% ipython --no-banner

In [1]: import numpy as np

In [2]: np.set_printoptions(suppress=True, linewidth=200)

In [3]: feats, _ = np.linalg.qr(np.array([[1.8, -0.4, -1.6, 0.5],
   ...:     [-0.2, -2.1, 0.9, 0.4],
   ...:     [-1.4, -0.9, 0.7, -0.2],
   ...:     [-0.3, -1.7, 0.7, -0.8]]))

In [4]: feats.round(2)
Out[4]: 
array([[-0.78, -0.32, -0.54, -0.04],
       [ 0.09, -0.73,  0.35, -0.58],
       [ 0.61, -0.18, -0.76, -0.14],
       [ 0.13, -0.58,  0.1 ,  0.8 ]])

In [5]: np.round(feats.T @ feats, 2) + 0
Out[5]: 
array([[1., 0., 0., 0.],
       [0., 1., 0., 0.],
       [0., 0., 1., 0.],
       [0., 0., 0., 1.]])

In [6]: np.round(feats @ feats.T, 2) + 0
Out[6]: 
array([[1., 0., 0., 0.],
       [0., 1., 0., 0.],
       [0., 0., 1., 0.],
       [0., 0., 0., 1.]])

In [7]: u = np.array([-1, -1])

In [8]: np.round(np.correlate(feats[1], feats[3], "full"), 2) + 0
Out[8]: array([ 0.07, -0.58,  0.16,  0.  , -0.35,  0.38, -0.08])

In [9]: np.round(np.polyval(u, feats[1]), 2)
Out[9]: array([-1.09, -0.27, -1.35, -0.42])

In [10]: O, evecs = np.linalg.qr(feats[:, :3])[0], np.linalg.qr(feats[:, 3:])[0]

In [11]: s = np.linalg.svd(O.T @ evecs, compute_uv=False)

In [12]: np.degrees(np.arccos(s.clip(0, 1)))
Out[12]: array([90.])

In [13]: mat = np.array([[0.0, 1.0, 0.0], [-4.0, 5.0, 0.0], [0.0, 0.0, 2.0]])

In [14]: w1 = np.array([[-2, 1, 2, -3], [3, -1, -3, 0], [-1, 0, 1, 1]])

In [15]: beta = np.array([1, -3, -4, -5])

In [16]: H = np.maximum(mat @ w1 + beta, 0)

In [17]: H
Out[17]: 
array([[ 4.,  0.,  0.,  0.],
       [24.,  0.,  0.,  7.],
       [ 0.,  0.,  0.,  0.]])

In [18]: (H > 0).astype(int)
Out[18]: 
array([[1, 0, 0, 0],
       [1, 0, 0, 1],
       [0, 0, 0, 0]])

In [19]: basis = np.array([[5, -7], [-8, 0], [-1, -9], [-2, -8]])

In [20]: w1 @ basis
Out[20]: 
array([[-14,  20],
       [ 26,   6],
       [ -8, -10]])

In [21]: (H @ basis).round(6).argmax(axis=1)
Out[21]: array([0, 0, 0])
